$ python -q
>>> import numpy as np
>>> import numpy.linalg as la
>>> np.set_printoptions(precision=3, suppress=True, linewidth=140, floatmode="fixed")
>>> rd = lambda a: np.round(a, 3) + 0
>>> W0 = np.load("arr.npy")
>>> W0
array([[0, 1, 0, 0],
       [1, 1, 0, 0],
       [0, 0, 2, 1],
       [0, 0, 2, 2]])
>>> # 2 blocks once reordered
>>> rd(np.poly(W0))
array([ 1.000, -5.000,  5.000,  2.000, -2.000])
>>> rd(la.det(W0[::-1]))
np.float64(-2.0)
>>> np.einsum("ij,ji->", W0, W0)
np.int64(15)
>>> print(rd(la.det(W0.T)))
-2.0
>>> print(rd(la.det(2 * W0)), rd(la.det(W0)))
-32.0 -2.0
>>> rng = np.random.default_rng(721)
>>> labels = rng.permutation(4)
>>> labels
array([3, 1, 0, 2])
>>> A2 = W0[labels][:, labels]
>>> np.trace(A2)
np.int64(5)
>>> A2
array([[2, 0, 0, 2],
       [0, 1, 1, 0],
       [0, 1, 0, 0],
       [1, 0, 0, 2]])
>>> np.diag(A2)
array([2, 1, 0, 2])
>>> A2 = np.array([[-2, -3, 3], [1, -2, 2], [-3, 0, -3], [0, 1, 3]])
>>> W0 @ A2
array([[ 1, -2,  2],
       [-1, -5,  5],
       [-6,  1, -3],
       [-6,  2,  0]])
>>> A2.T @ W0.T
array([[ 1, -1, -6, -6],
       [-2, -5,  1,  2],
       [ 2,  5, -3,  0]])
>>> np.vstack([W0, A2.T]).shape
(7, 4)
>>> m1 = np.load("mat.npy")
>>> print(rd(m1))
[[-0.434 -0.131  0.381  0.570  0.332 -0.408 -0.219]
 [ 0.607 -0.159  0.194  0.467 -0.560 -0.185 -0.056]
 [ 0.434  0.009 -0.222  0.070  0.460  0.186 -0.715]
 [ 0.087 -0.023  0.835 -0.469 -0.026  0.143 -0.233]
 [-0.173  0.779 -0.064 -0.064 -0.349 -0.294 -0.383]
 [ 0.434  0.172  0.037 -0.249  0.414 -0.666  0.323]
 [-0.173 -0.566 -0.256 -0.407 -0.266 -0.463 -0.364]]
>>> # keeps lengths
>>> labels = rng.permutation(7)
>>> labels
array([3, 0, 1, 5, 2, 6, 4])
>>> A2 = m1[labels][:, labels]
>>> rd(np.trace(A2))
np.float64(-2.663)
>>> print(rd(la.det(A2)), rd(la.det(m1[labels])))
1.0 1.0
>>> rd(la.pinv(m1))
array([[-0.434,  0.607,  0.434,  0.087, -0.173,  0.434, -0.173],
       [-0.131, -0.159,  0.009, -0.023,  0.779,  0.172, -0.566],
       [ 0.381,  0.194, -0.222,  0.835, -0.064,  0.037, -0.256],
       [ 0.570,  0.467,  0.070, -0.469, -0.064, -0.249, -0.407],
       [ 0.332, -0.560,  0.460, -0.026, -0.349,  0.414, -0.266],
       [-0.408, -0.185,  0.186,  0.143, -0.294, -0.666, -0.463],
       [-0.219, -0.056, -0.715, -0.233, -0.383,  0.323, -0.364]])
>>> rd(m1[:, 1] @ m1[:, 0])
np.float64(0.0)
>>> rd(m1 @ m1.T)
array([[1.000, 0.000, 0.000, 0.000, 0.000, 0.000, 0.000],
       [0.000, 1.000, 0.000, 0.000, 0.000, 0.000, 0.000],
       [0.000, 0.000, 1.000, 0.000, 0.000, 0.000, 0.000],
       [0.000, 0.000, 0.000, 1.000, 0.000, 0.000, 0.000],
       [0.000, 0.000, 0.000, 0.000, 1.000, 0.000, 0.000],
       [0.000, 0.000, 0.000, 0.000, 0.000, 1.000, 0.000],
       [0.000, 0.000, 0.000, 0.000, 0.000, 0.000, 1.000]])
>>> rd(la.norm(m1, axis=0))
array([1.000, 1.000, 1.000, 1.000, 1.000, 1.000, 1.000])
>>> def softmax(z):
...     e = np.exp(z - z.max(axis=-1, keepdims=True))
...     return e / e.sum(axis=-1, keepdims=True)
... 
>>> rd(softmax(m1).sum(axis=1))
array([1.000, 1.000, 1.000, 1.000, 1.000, 1.000, 1.000])
>>> rd(softmax(10 * m1[4]))
array([0.000, 0.999, 0.000, 0.000, 0.000, 0.000, 0.000])
>>> rd(softmax(m1[4]))
array([0.120, 0.310, 0.133, 0.133, 0.100, 0.106, 0.097])
>>> rd(softmax(m1[4] + -1))
array([0.120, 0.310, 0.133, 0.133, 0.100, 0.106, 0.097])
>>> S = m1 @ m1.T / np.sqrt(7)
>>> rd(softmax(S)[4] @ m1)
array([ 0.094,  0.059,  0.117, -0.015, -0.021, -0.244, -0.244])
>>> rd(softmax(S + np.triu(np.full(S.shape, -np.inf), 1)))
array([[1.000, 0.000, 0.000, 0.000, 0.000, 0.000, 0.000],
       [0.407, 0.593, 0.000, 0.000, 0.000, 0.000, 0.000],
       [0.289, 0.289, 0.422, 0.000, 0.000, 0.000, 0.000],
       [0.224, 0.224, 0.224, 0.327, 0.000, 0.000, 0.000],
       [0.183, 0.183, 0.183, 0.183, 0.267, 0.000, 0.000],
       [0.155, 0.155, 0.155, 0.155, 0.155, 0.226, 0.000],
       [0.134, 0.134, 0.134, 0.134, 0.134, 0.134, 0.196]])
>>> A2 = m1 / np.sqrt((m1 ** 2).mean(axis=1, keepdims=True))
>>> print(rd(A2[3]))
[ 0.229 -0.060  2.208 -1.242 -0.068  0.378 -0.616]
>>> print(la.matrix_rank(m1 - m1.mean(axis=1, keepdims=True)))
6
>>> rd(la.norm(A2, axis=1))
array([2.646, 2.646, 2.646, 2.646, 2.646, 2.646, 2.646])
>>> x = np.array([3, 3, -9, -9, 3, 3, 1])
>>> print(rd(np.sort(np.abs(np.degrees(np.angle(la.eigvals(m1)))))))
[  0.000 104.368 104.368 131.614 131.614 156.821 156.821]
>>> print(rd(m1.T @ (m1 @ x)))
[ 3.000  3.000 -9.000 -9.000  3.000  3.000  1.000]
>>> print(rd(la.inv(m1)))
[[-0.434  0.607  0.434  0.087 -0.173  0.434 -0.173]
 [-0.131 -0.159  0.009 -0.023  0.779  0.172 -0.566]
 [ 0.381  0.194 -0.222  0.835 -0.064  0.037 -0.256]
 [ 0.570  0.467  0.070 -0.469 -0.064 -0.249 -0.407]
 [ 0.332 -0.560  0.460 -0.026 -0.349  0.414 -0.266]
 [-0.408 -0.185  0.186  0.143 -0.294 -0.666 -0.463]
 [-0.219 -0.056 -0.715 -0.233 -0.383  0.323 -0.364]]
>>> rd(np.abs(la.eigvals(m1)))
array([1.000, 1.000, 1.000, 1.000, 1.000, 1.000, 1.000])
>>> M = np.loadtxt("block14.csv", delimiter=",")
>>> print(rd(M))
[[ 0.735  0.265  0.088 -0.618]
 [ 0.265  0.735 -0.088  0.618]
 [ 0.088 -0.088  0.971  0.206]
 [-0.618  0.618  0.206 -0.441]]
>>> # keeps lengths
>>> labels = rng.permutation(4)
>>> print(labels)
[3 1 0 2]
>>> A2 = M[labels][:, labels]
>>> rd(np.sort(np.abs(la.eigvals(A2))))
array([1.000, 1.000, 1.000, 1.000])
>>> np.allclose(A2, M)
False
>>> print(rd(np.diag(A2)))
[-0.441  0.735  0.735  0.971]
>>> rd(A2)
array([[-0.441,  0.618, -0.618,  0.206],
       [ 0.618,  0.735,  0.265, -0.088],
       [-0.618,  0.265,  0.735,  0.088],
       [ 0.206, -0.088,  0.088,  0.971]])
>>> rd(A2 @ A2.T)
array([[1.000, 0.000, 0.000, 0.000],
       [0.000, 1.000, 0.000, 0.000],
       [0.000, 0.000, 1.000, 0.000],
       [0.000, 0.000, 0.000, 1.000]])
>>> print(rd(A2.T @ A2))
[[1.000 0.000 0.000 0.000]
 [0.000 1.000 0.000 0.000]
 [0.000 0.000 1.000 0.000]
 [0.000 0.000 0.000 1.000]]
>>> rd(la.svd(A2, compute_uv=False))
array([1.000, 1.000, 1.000, 1.000])
>>> rd(la.pinv(A2))
array([[-0.441,  0.618, -0.618,  0.206],
       [ 0.618,  0.735,  0.265, -0.088],
       [-0.618,  0.265,  0.735,  0.088],
       [ 0.206, -0.088,  0.088,  0.971]])
>>> x = np.array([-5, -5, -4, 1])
>>> target = M @ x
>>> rd(target)
array([-5.971, -4.029, -3.676, -1.265])
>>> rd(la.solve(M, M[:, 2]))
array([0.000, 0.000, 1.000, 0.000])
>>> rd(la.solve(M, 5 * target))
array([-25.000, -25.000, -20.000,   5.000])
>>> rd(la.solve(M, target))
array([-5.000, -5.000, -4.000,  1.000])
>>> proj = np.triu(np.array([[-2, -4, 1, -4], [4, -8, 3, -2], [-3, 6, 6, 2], [2, -4, 6, 2]]), 1) + np.eye(4)
>>> A2 = proj @ M @ la.inv(proj)
>>> rd(proj @ M - M @ proj)
array([[ 1.500, -2.559, -1.029,  2.794],
       [ 1.500, -0.441,  0.029,  4.206],
       [-1.235,  1.588,  0.588, -2.647],
       [ 0.000, -2.471, -1.235, -1.647]])
>>> vals, V = la.eigh(M)
>>> rd(V.T @ M @ V)
array([[-1.000,  0.000,  0.000,  0.000],
       [ 0.000,  1.000,  0.000,  0.000],
       [ 0.000,  0.000,  1.000,  0.000],
       [ 0.000,  0.000,  0.000,  1.000]])
>>> rd(vals.sum()), np.trace(M)
(np.float64(2.0), np.float64(2.0))
>>> np.unique(vals.round(6) + 0, return_counts=True)[1]
array([1, 3])
>>> rd(la.svd(M, compute_uv=False))
array([1.000, 1.000, 1.000, 1.000])
>>> E = np.load("out9.npy")
>>> rd(E)
array([[ 1.000,  0.000,  0.000,  0.000,  0.000],
       [ 0.000, -0.766,  0.000, -0.643,  0.000],
       [ 0.000,  0.000,  1.000,  0.000,  0.000],
       [ 0.000,  0.643,  0.000, -0.766,  0.000],
       [ 0.000,  0.000,  0.000,  0.000,  1.000]])
>>> # splits into 4 blocks
>>> E[:, 1] @ E[:, 2]
np.float64(0.0)
>>> print(rd(la.norm(E, axis=0)))
[1.000 1.000 1.000 1.000 1.000]
>>> r0 = np.array([-1, -3, -4])
>>> np.polyval(r0, E[2])
array([-4.000, -4.000, -8.000, -4.000, -4.000])
>>> rd(np.array([np.convolve(row, r0, "same") for row in E]))
array([[-3.000, -4.000,  0.000,  0.000,  0.000],
       [ 0.766,  2.298,  3.707,  1.928,  2.571],
       [ 0.000, -1.000, -3.000, -4.000,  0.000],
       [-0.643, -1.928, -1.805,  2.298,  3.064],
       [ 0.000,  0.000,  0.000, -1.000, -3.000]])
>>> (la.matrix_power((E != 0) + (E.T != 0) + np.eye(5), 5) > 0).astype(int)
array([[1, 0, 0, 0, 0],
       [0, 1, 0, 1, 0],
       [0, 0, 1, 0, 0],
       [0, 1, 0, 1, 0],
       [0, 0, 0, 0, 1]])
>>> (E != 0).astype(int)
array([[1, 0, 0, 0, 0],
       [0, 1, 0, 1, 0],
       [0, 0, 1, 0, 0],
       [0, 1, 0, 1, 0],
       [0, 0, 0, 0, 1]])
>>> rd(np.sort(la.eigvals(E).real))
array([-0.766, -0.766,  1.000,  1.000,  1.000])
>>> rd(la.det(E))
np.float64(1.0)
>>> np.flatnonzero(la.matrix_power((E != 0) + (E.T != 0) + np.eye(5), 5)[0])
array([0])
>>> labels = rng.permutation(7)
>>> A2 = m1[:, labels] * rng.choice([-1, 1], 7)
>>> rd(A2)
array([[-0.219,  0.381, -0.131, -0.332,  0.570, -0.408,  0.434],
       [-0.056,  0.194, -0.159,  0.560,  0.467, -0.185, -0.607],
       [-0.715, -0.222,  0.009, -0.460,  0.070,  0.186, -0.434],
       [-0.233,  0.835, -0.023,  0.026, -0.469,  0.143, -0.087],
       [-0.383, -0.064,  0.779,  0.349, -0.064, -0.294,  0.173],
       [ 0.323,  0.037,  0.172, -0.414, -0.249, -0.666, -0.434],
       [-0.364, -0.256, -0.566,  0.266, -0.407, -0.463,  0.173]])
>>> U, _, Vt = la.svd(m1.T @ A2)
>>> rd(la.lstsq(m1, A2)[0])
array([[ 0.000,  0.000,  0.000,  0.000,  0.000,  0.000, -1.000],
       [ 0.000,  0.000,  1.000,  0.000,  0.000,  0.000,  0.000],
       [ 0.000,  1.000,  0.000,  0.000,  0.000,  0.000,  0.000],
       [ 0.000,  0.000,  0.000,  0.000,  1.000,  0.000,  0.000],
       [ 0.000,  0.000,  0.000, -1.000,  0.000,  0.000,  0.000],
       [ 0.000,  0.000,  0.000,  0.000,  0.000,  1.000,  0.000],
       [ 1.000,  0.000,  0.000,  0.000,  0.000,  0.000,  0.000]])
>>> rd(U @ Vt)
array([[ 0.000,  0.000,  0.000,  0.000,  0.000,  0.000, -1.000],
       [ 0.000,  0.000,  1.000,  0.000,  0.000,  0.000,  0.000],
       [ 0.000,  1.000,  0.000,  0.000,  0.000,  0.000,  0.000],
       [ 0.000,  0.000,  0.000,  0.000,  1.000,  0.000,  0.000],
       [ 0.000,  0.000,  0.000, -1.000,  0.000,  0.000,  0.000],
       [ 0.000,  0.000,  0.000,  0.000,  0.000,  1.000,  0.000],
       [ 1.000,  0.000,  0.000,  0.000,  0.000,  0.000,  0.000]])
>>> U, s, Vt = la.svd(E, full_matrices=False)
>>> np.cumsum(s ** 2) / np.sum(s ** 2)
array([0.200, 0.400, 0.600, 0.800, 1.000])
>>> rd(np.sqrt((s ** 2).sum())), rd(la.norm(E))
(np.float64(2.236), np.float64(2.236))
>>> rd(U.T @ U)
array([[1.000, 0.000, 0.000, 0.000, 0.000],
       [0.000, 1.000, 0.000, 0.000, 0.000],
       [0.000, 0.000, 1.000, 0.000, 0.000],
       [0.000, 0.000, 0.000, 1.000, 0.000],
       [0.000, 0.000, 0.000, 0.000, 1.000]])
>>> F = np.load("case13.npy")
>>> F
array([[-0.035, -0.015, -0.746],
       [-0.007,  0.007, -1.969],
       [-0.013, -0.001, -0.637],
       [-0.007,  0.009,  0.713],
       [ 0.004, -0.010, -0.326],
       [-0.013, -0.030,  0.197],
       [-0.006, -0.002, -0.917],
       [-0.026, -0.007, -0.380],
       [ 0.006,  0.019,  1.035],
       [-0.009, -0.023,  0.183],
       [ 0.001, -0.013, -2.037],
       [ 0.017, -0.006, -0.767]])
>>> # column 2 is much longer than the rest
>>> dist = la.norm(F[:, None] - F[None], axis=-1)
>>> dist[2].round(6).argsort(kind="stable")[:4]
array([ 2,  0, 11,  7])
>>> dist.mean(axis=1).argmax()
np.int64(10)
>>> rd(dist[2])
array([0.112, 1.332, 0.000, 1.350, 0.312, 0.835, 0.280, 0.257, 1.672, 0.820, 1.400, 0.134])
>>> np.flatnonzero(dist[2] < dist.mean() / 2)
array([ 0,  2,  4,  6,  7, 11])
>>> print(rd(dist[:5, :5]))
[[0.000 1.224 0.112 1.459 0.422]
 [1.224 0.000 1.332 2.682 1.643]
 [0.112 1.332 0.000 1.350 0.312]
 [1.459 2.682 1.350 0.000 1.039]
 [0.422 1.643 0.312 1.039 0.000]]
>>> print(dist.shape)
(12, 12)
